% python3 -q
>>> import numpy as np
>>> import numpy.linalg as la
>>> np.set_printoptions(precision=2, suppress=True, linewidth=160, legacy="1.25")
>>> M = np.load("case4.npy")
>>> M
array([[ 35,  13,  -4,   4,  15,   8, -22,  -9, -11, -34, -20],
       [ 13,  49,  -3,  -8,  12,   5,  -1, -11, -19, -18, -12],
       [ -4,  -3,  53,  -4,   6,   0,  -1, -54,  -8,  15,  13],
       [  4,  -8,  -4,  85,  45, -42, -70,   5,   3,  14,  28],
       [ 15,  12,   6,  45,  39, -18, -38, -30, -18,   3,   6],
       [  8,   5,   0, -42, -18,  39,  44,   2,  15, -22,   0],
       [-22,  -1,  -1, -70, -38,  44,  89,  -6,  10,   9,   1],
       [ -9, -11, -54,   5, -30,   2,  -6, 120,  60, -28,  18],
       [-11, -19,  -8,   3, -18,  15,  10,  60,  58, -12,  41],
       [-34, -18,  15,  14,   3, -22,   9, -28, -12,  52,  15],
       [-20, -12,  13,  28,   6,   0,   1,  18,  41,  15,  56]])
>>> # equal to its transpose
>>> Uu, sig, VT = la.svd(M)
>>> sig.round(2) + 0
array([215.95, 194.05, 127.2 ,  68.29,  42.21,  27.31,   0.  ,   0.  ,   0.  ,   0.  ,   0.  ])
>>> np.argmax(sig[:-1] / (sig[1:] + 1e-6)) + 1
6
>>> B = Uu[:, :6] @ np.diag(sig[:6]) @ VT[:6]
>>> la.matrix_rank(B)
6
>>> np.round(la.norm(M - B) / la.norm(M), 2)
0.0
>>> J = np.diag(np.array([2, 0, 0, 2, 0, 0, 2, 2, 0, 1, 0, 2, 2, 2])) + -2 * np.eye(14, k=1) + -2 * np.eye(14, k=-1)
>>> J
array([[ 2., -2.,  0.,  0.,  0.,  0.,  0.,  0.,  0.,  0.,  0.,  0.,  0.,  0.],
       [-2.,  0., -2.,  0.,  0.,  0.,  0.,  0.,  0.,  0.,  0.,  0.,  0.,  0.],
       [ 0., -2.,  0., -2.,  0.,  0.,  0.,  0.,  0.,  0.,  0.,  0.,  0.,  0.],
       [ 0.,  0., -2.,  2., -2.,  0.,  0.,  0.,  0.,  0.,  0.,  0.,  0.,  0.],
       [ 0.,  0.,  0., -2.,  0., -2.,  0.,  0.,  0.,  0.,  0.,  0.,  0.,  0.],
       [ 0.,  0.,  0.,  0., -2.,  0., -2.,  0.,  0.,  0.,  0.,  0.,  0.,  0.],
       [ 0.,  0.,  0.,  0.,  0., -2.,  2., -2.,  0.,  0.,  0.,  0.,  0.,  0.],
       [ 0.,  0.,  0.,  0.,  0.,  0., -2.,  2., -2.,  0.,  0.,  0.,  0.,  0.],
       [ 0.,  0.,  0.,  0.,  0.,  0.,  0., -2.,  0., -2.,  0.,  0.,  0.,  0.],
       [ 0.,  0.,  0.,  0.,  0.,  0.,  0.,  0., -2.,  1., -2.,  0.,  0.,  0.],
       [ 0.,  0.,  0.,  0.,  0.,  0.,  0.,  0.,  0., -2.,  0., -2.,  0.,  0.],
       [ 0.,  0.,  0.,  0.,  0.,  0.,  0.,  0.,  0.,  0., -2.,  2., -2.,  0.],
       [ 0.,  0.,  0.,  0.,  0.,  0.,  0.,  0.,  0.,  0.,  0., -2.,  2., -2.],
       [ 0.,  0.,  0.,  0.,  0.,  0.,  0.,  0.,  0.,  0.,  0.,  0., -2.,  2.]])
>>> Q, V = la.qr(J[:, :6])[0], la.qr(J[:, 6:])[0]
>>> sig = la.svd(Q.T @ V, compute_uv=False)
>>> np.degrees(np.arccos(sig.clip(0, 1)))
array([16.35, 40.44, 90.  , 90.  , 90.  , 90.  ])
>>> np.round(la.norm(Q @ Q.T - V @ V.T, 2), 2)
1.0
>>> (sig > 0.9).sum()
1
>>> blk = np.stack([J, 4 * J, J[::-1]])
>>> blk.shape
(3, 14, 14)
>>> (blk @ J.T).shape
(3, 14, 14)
>>> la.matrix_rank(blk)
array([14, 14, 14])
>>> B = la.invert(J)
Traceback (most recent call last):
  File "<python-input-23>", line 1, in <module>
    B = la.invert(J)
        ^^^^^^^^^
AttributeError: module 'numpy.linalg' has no attribute 'invert'
>>> B = la.inv(J)
>>> np.round(la.cond(J), 2)
26.87
>>> round(float(la.slogdet(J)[0]), 2)
1.0
>>> np.round(la.det(J) * la.det(B), 2)
1.0
>>> arr = np.array([[1.0, 3.0, -1.0, 0.0, 1.0, 1.0],
...     [3.0, 1.0, 5.0, -4.0, -5.0, 2.0],
...     [1.0, 2.0, 4.0, 2.0, -2.0, 3.0],
...     [4.0, -1.0, -5.0, -5.0, 3.0, 3.0],
...     [2.0, 0.0, 4.0, 3.0, 5.0, -1.0],
...     [0.0, 0.0, 0.0, 0.0, 0.0, 3.0]])
>>> arr
array([[ 1.,  3., -1.,  0.,  1.,  1.],
       [ 3.,  1.,  5., -4., -5.,  2.],
       [ 1.,  2.,  4.,  2., -2.,  3.],
       [ 4., -1., -5., -5.,  3.,  3.],
       [ 2.,  0.,  4.,  3.,  5., -1.],
       [ 0.,  0.,  0.,  0.,  0.,  3.]])
>>> x0 = np.array([5, 2, 4, 4, 4, 5])
>>> target = arr @ x0
>>> target
array([16., 11., 40.,  5., 53., 15.])
>>> np.round(la.solve(arr.T, arr[4]), 2) + 0
array([0., 0., 0., 0., 1., 0.])
>>> la.solve(arr, target + arr[:, 3])
array([5., 2., 4., 5., 4., 5.])
>>> la.solve(arr, -3 * target)
array([-15.,  -6., -12., -12., -12., -15.])
>>> la.solve(arr, target)
array([5., 2., 4., 4., 4., 5.])
>>> rng = np.random.default_rng(64)
>>> z = rng.permutation(6)
>>> z
array([4, 2, 0, 5, 1, 3])
>>> B = arr[z][:, z]
>>> np.trace(B)
9.0
>>> np.diag(B)
array([ 5.,  4.,  1.,  3.,  1., -5.])
>>> np.allclose(B, arr)
False
>>> W0 = np.loadtxt("data.csv", delimiter=",")
>>> W0
array([[  4.02,  -0.95,   2.  ,  -2.23,  -2.1 ,   5.16],
       [  5.1 ,  -0.98,   4.14,  -8.01,   0.08,  11.86],
       [-18.03,   1.98,   6.11, -11.15,   1.97, -10.94],
       [  0.11,  -1.04,   4.13,  -7.74,   2.  ,   2.93],
       [  1.02,  -3.95,   7.98, -13.07,   4.12,  -4.09],
       [-17.08,   1.97,  10.08, -16.08,  -2.17,  -3.03],
       [-16.98,   3.98,   7.85, -11.87,  -5.96,   3.06],
       [-16.09,   1.94,  -0.01,  -2.82,   5.89, -16.96],
       [ 16.05,  -6.02,   2.08,  -0.97,   1.96,   0.91],
       [-14.99,   4.05,  -4.22,   3.13,   4.06, -11.85],
       [ -8.  ,  -0.03,   1.99,  -2.83,   1.91, -10.97],
       [ -4.95,   3.14,   5.97,  -7.04, -10.28,  15.08],
       [ -8.85,  -0.02,   1.95,  -6.09,   6.01, -10.67]])
>>> z = W0[:, 4] > np.median(W0[:, 4])
>>> f = W0[z].mean(axis=0) - W0[~z].mean(axis=0)
>>> z.astype(int)
array([0, 0, 1, 1, 1, 0, 0, 1, 0, 1, 0, 0, 1])
>>> ((W0 - W0.mean(axis=0)) @ f > 0).astype(int)
array([0, 0, 1, 0, 0, 1, 0, 1, 0, 1, 1, 0, 1])
>>> f
array([ -6.35,   0.33,  -2.22,   0.71,   6.37, -11.75])
